% python3 -q
>>> import numpy as np
>>> np.set_printoptions(precision=2, suppress=True, linewidth=140, sign=" ")
>>> M2 = np.array([[2, -1], [0, 1]])
>>> X = np.tile(M2, (2, 2))
>>> X
array([[ 2, -1,  2, -1],
       [ 0,  1,  0,  1],
       [ 2, -1,  2, -1],
       [ 0,  1,  0,  1]])
>>> # rows 0 and 2 are equal
>>> left, s, Vh = np.linalg.svd(X)
>>> vecs = Vh[:(s > 1e-8).sum()]
>>> rng = np.random.default_rng(55)
>>> x0 = X[0] + 4 * X[3] + rng.integers(2) * np.eye(4)[0]
>>> x0
array([ 3.,  3.,  2.,  3.])
>>> round(np.linalg.norm(x0 - vecs.T @ vecs @ x0), 2)
np.float64(0.71)
>>> np.round(vecs.T @ vecs, 2) + 0
array([[ 0.5,  0. ,  0.5,  0. ],
       [ 0. ,  0.5,  0. ,  0.5],
       [ 0.5,  0. ,  0.5,  0. ],
       [ 0. ,  0.5,  0. ,  0.5]])
>>> np.linalg.matrix_rank(np.vstack([X, x0]))
np.int64(3)
>>> rank = np.linalg.matrix_rank(X)
>>> rank
np.int64(2)
>>> N = np.linalg.svd(X)[2][rank:].T
>>> [int(np.linalg.matrix_rank(X[:i])) for i in range(1, len(X) + 1)]
[1, 2, 2, 2]
>>> np.linalg.matrix_rank(X.T @ X), np.linalg.matrix_rank(X @ X.T)
(np.int64(2), np.int64(2))
>>> np.round(X @ N, 2) + 0
array([[ 0.,  0.],
       [ 0.,  0.],
       [ 0.,  0.],
       [ 0.,  0.]])
>>> [int(np.linalg.matrix_rank(X[:, :j + 1])) for j in range(4)]
[1, 2, 2, 2]
>>> np.allclose(X @ N, 0)
True
>>> np.round(N @ N.T, 2) + 0
array([[ 0.5,  0. , -0.5,  0. ],
       [ 0. ,  0.5,  0. , -0.5],
       [-0.5,  0. ,  0.5,  0. ],
       [ 0. , -0.5,  0. ,  0.5]])
>>> left, s, Vh = np.linalg.svd(X)
>>> np.argmax(s[:-1] / (s[1:] + 1e-6)) + 1
np.int64(2)
>>> s.round(2) + 0
array([ 4.58,  1.75,  0.  ,  0.  ])
>>> M2 = left[:, :2] @ np.diag(s[:2]) @ Vh[:2]
>>> round(float(np.linalg.norm(X - M2, 2)), 2), round(s[2], 2)
(0.0, np.float64(0.0))
>>> round(float(np.linalg.norm(X - M2) / np.linalg.norm(X)), 2)
0.0
>>> M2.round(2) + 0
array([[ 2., -1.,  2., -1.],
       [ 0.,  1.,  0.,  1.],
       [ 2., -1.,  2., -1.],
       [ 0.,  1.,  0.,  1.]])
>>> np.trace(X)
np.int64(6)
>>> round(float(np.abs(np.linalg.eigvals(X)).max()), 2)
4.0
>>> M2 = X[0, 0] * X[1:] - np.outer(X[1:, 0], X[0])
>>> M2
array([[ 0,  2,  0,  2],
       [ 0,  0,  0,  0],
       [ 0,  2,  0,  2]])
>>> np.flatnonzero(~M2.round(6).any(axis=1))
array([ 1])
>>> X[:, 0] / X[0, 0]
array([ 1.,  0.,  1.,  0.])
>>> np.linalg.matrix_rank(M2), np.linalg.matrix_rank(X)
(np.int64(1), np.int64(2))
